In [1]: import numpy as np

In [2]: import numpy.linalg as la

In [3]: np.set_printoptions(suppress=True, linewidth=100)

In [4]: W0 = np.loadtxt("x.csv", delimiter=",")

In [5]: W0.round(2)
Out[5]: 
array([[ 0.33,  0.37,  0.15,  0.08, -0.24],
       [ 0.37,  0.76,  0.05, -0.19,  0.1 ],
       [ 0.15,  0.05,  0.55,  0.45,  0.16],
       [ 0.08, -0.19,  0.45,  0.47, -0.09],
       [-0.24,  0.1 ,  0.16, -0.09,  0.89]])

In [6]: x = np.array([-1, -1, -2, 1, 0])

In [7]: np.round(W0 * x, 2)
Out[7]: 
array([[-0.33, -0.37, -0.3 ,  0.08, -0.  ],
       [-0.37, -0.76, -0.1 , -0.19,  0.  ],
       [-0.15, -0.05, -1.1 ,  0.45,  0.  ],
       [-0.08,  0.19, -0.89,  0.47, -0.  ],
       [ 0.24, -0.1 , -0.31, -0.09,  0.  ]])

In [8]: print(np.round((W0 * x).sum(axis=1), 2))
[-0.92 -1.42 -0.86 -0.31 -0.26]

In [9]: np.sign((W0 @ x).round(6))
Out[9]: array([-1., -1., -1., -1., -1.])

In [10]: F = np.array([[1.0, 4.0, 0.0, 0.0],
    ...:     [4.0, -2.0, 4.0, 0.0],
    ...:     [0.0, 4.0, 2.0, 4.0],
    ...:     [0.0, 0.0, 4.0, -3.0]])

In [11]: F.reshape(-1, 2)
Out[11]: 
array([[ 1.,  4.],
       [ 0.,  0.],
       [ 4., -2.],
       [ 4.,  0.],
       [ 0.,  4.],
       [ 2.,  4.],
       [ 0.,  0.],
       [ 4., -3.]])

In [12]: blk = F.reshape(4, 2, -1)

In [13]: print(np.swapaxes(blk, 1, 2)[1])
[[ 4.  4.]
 [-2.  0.]]

In [14]: np.einsum("ihd,ihd->ih", blk, blk)
Out[14]: 
array([[17.,  0.],
       [20., 16.],
       [16., 20.],
       [ 0., 25.]])

In [15]: np.einsum("ihd,jhd->hij", blk, blk).shape
Out[15]: (2, 4, 4)

In [16]: X = np.array([[0, 1, 1], [1, 0, 1], [1, 1, 0]])

In [17]: X @ np.ones(3)
Out[17]: array([2., 2., 2.])

In [18]: (X @ X)[0]
Out[18]: array([2, 1, 1])

In [19]: X @ (-1.0) ** np.arange(3)
Out[19]: array([0., 2., 0.])

In [20]: round(float(la.norm(X, 1)), 2), round(la.norm(X, np.inf), 2)
Out[20]: (2.0, np.float64(2.0))

In [21]: print(round(la.norm(X, "nuc"), 2))
4.0

In [22]: round(la.norm(X[1], 1), 2), np.round(la.norm(X[1], np.inf), 2)
Out[22]: (np.float64(2.0), np.float64(1.0))

In [23]: round(float(la.norm(X) ** 2 / la.norm(X, 2) ** 2), 2)
Out[23]: 1.5

In [24]: np.round(la.norm(X[1] - X[2]), 2)
Out[24]: np.float64(1.41)

In [25]: round(la.norm(X, 2), 2)
Out[25]: np.float64(2.0)

In [26]: print(np.round(la.norm(X, axis=0), 2))
[1.41 1.41 1.41]

In [27]: la.norm(X, axis=1).argmax()
Out[27]: np.int64(0)

In [28]: E = np.loadtxt("a.csv", delimiter=",")

In [29]: E
Out[29]: 
array([[1., 0.],
       [0., 1.]])

In [30]: np.round(la.svd(E, compute_uv=False), 2)
Out[30]: array([1., 1.])

In [31]: q = F.astype(float).copy()

In [32]: for j in range(4):
    ...:     q[:, j] -= q[:, :j] @ (q[:, :j].T @ q[:, j])
    ...:     q[:, j] /= la.norm(q[:, j])
    ...: 

In [33]: q.round(2)
Out[33]: 
array([[ 0.24,  0.72, -0.31, -0.58],
       [ 0.97, -0.18,  0.08,  0.14],
       [ 0.  ,  0.68,  0.35,  0.65],
       [ 0.  ,  0.  ,  0.88, -0.47]])

In [34]: print(np.round(q.T @ F, 2) + 0)
[[ 4.12 -0.97  3.88  0.  ]
 [ 0.    5.92  0.64  2.7 ]
 [ 0.    0.    4.53 -1.26]
 [ 0.    0.    0.    4.01]]

In [35]: r0, g = q[3], q[2]

In [36]: r0 @ r0
Out[36]: np.float64(1.0)

In [37]: np.round(r0 @ g, 2)
Out[37]: np.float64(-0.0)

In [38]: pr = (r0 @ g) / (r0 @ r0) * r0

In [39]: round(float(la.norm(r0 + g) ** 2 + la.norm(r0 - g) ** 2), 2)
Out[39]: 4.0

In [40]: la.matrix_rank(np.outer(r0, g))
Out[40]: np.int64(1)

In [41]: print(np.round(np.outer(r0, g), 2))
[[ 0.    0.    0.    0.  ]
 [ 0.    0.    0.    0.  ]
 [ 0.    0.6   0.31  0.57]
 [-0.   -0.32 -0.16 -0.31]]

In [42]: x = np.ones(2)

In [43]: for _ in range(3):
    ...:     x = E @ x
    ...:     x /= la.norm(x)
    ...:     print(round(x @ E @ x, 2))
    ...: 
1.0
1.0
1.0

In [44]: round(la.eigvalsh(E)[-1], 2)
Out[44]: np.float64(1.0)

In [45]: low = la.cholesky(E)

In [46]: np.prod(np.diag(low)) ** 2, round(la.det(E), 2)
Out[46]: (np.float64(1.0), np.float64(1.0))

In [47]: np.diag(low) ** 2
Out[47]: array([1., 1.])

In [48]: print(low @ low.T)
[[1. 0.]
 [0. 1.]]

In [49]: print(low)
[[1. 0.]
 [0. 1.]]

In [50]: M = np.load("sample19.npy")

In [51]: M
Out[51]: 
array([[0, 0, 0, 0],
       [0, 0, 0, 0],
       [0, 0, 0, 1],
       [0, 0, 1, 0]])

In [52]: # symmetric, so the eigenvalues are real

In [53]: np.round(la.pinv(M), 2)
Out[53]: 
array([[0., 0., 0., 0.],
       [0., 0., 0., 0.],
       [0., 0., 0., 1.],
       [0., 0., 1., 0.]])

In [54]: print(M.T @ M)
[[0 0 0 0]
 [0 0 0 0]
 [0 0 1 0]
 [0 0 0 1]]

In [55]: np.round(la.svd(M, compute_uv=False), 2)
Out[55]: array([1., 1., 0., 0.])

In [56]: print(np.round(la.norm(M, axis=0), 2))
[0. 0. 1. 1.]

In [57]: M[:, 0] @ M[:, 1]
Out[57]: np.int64(0)
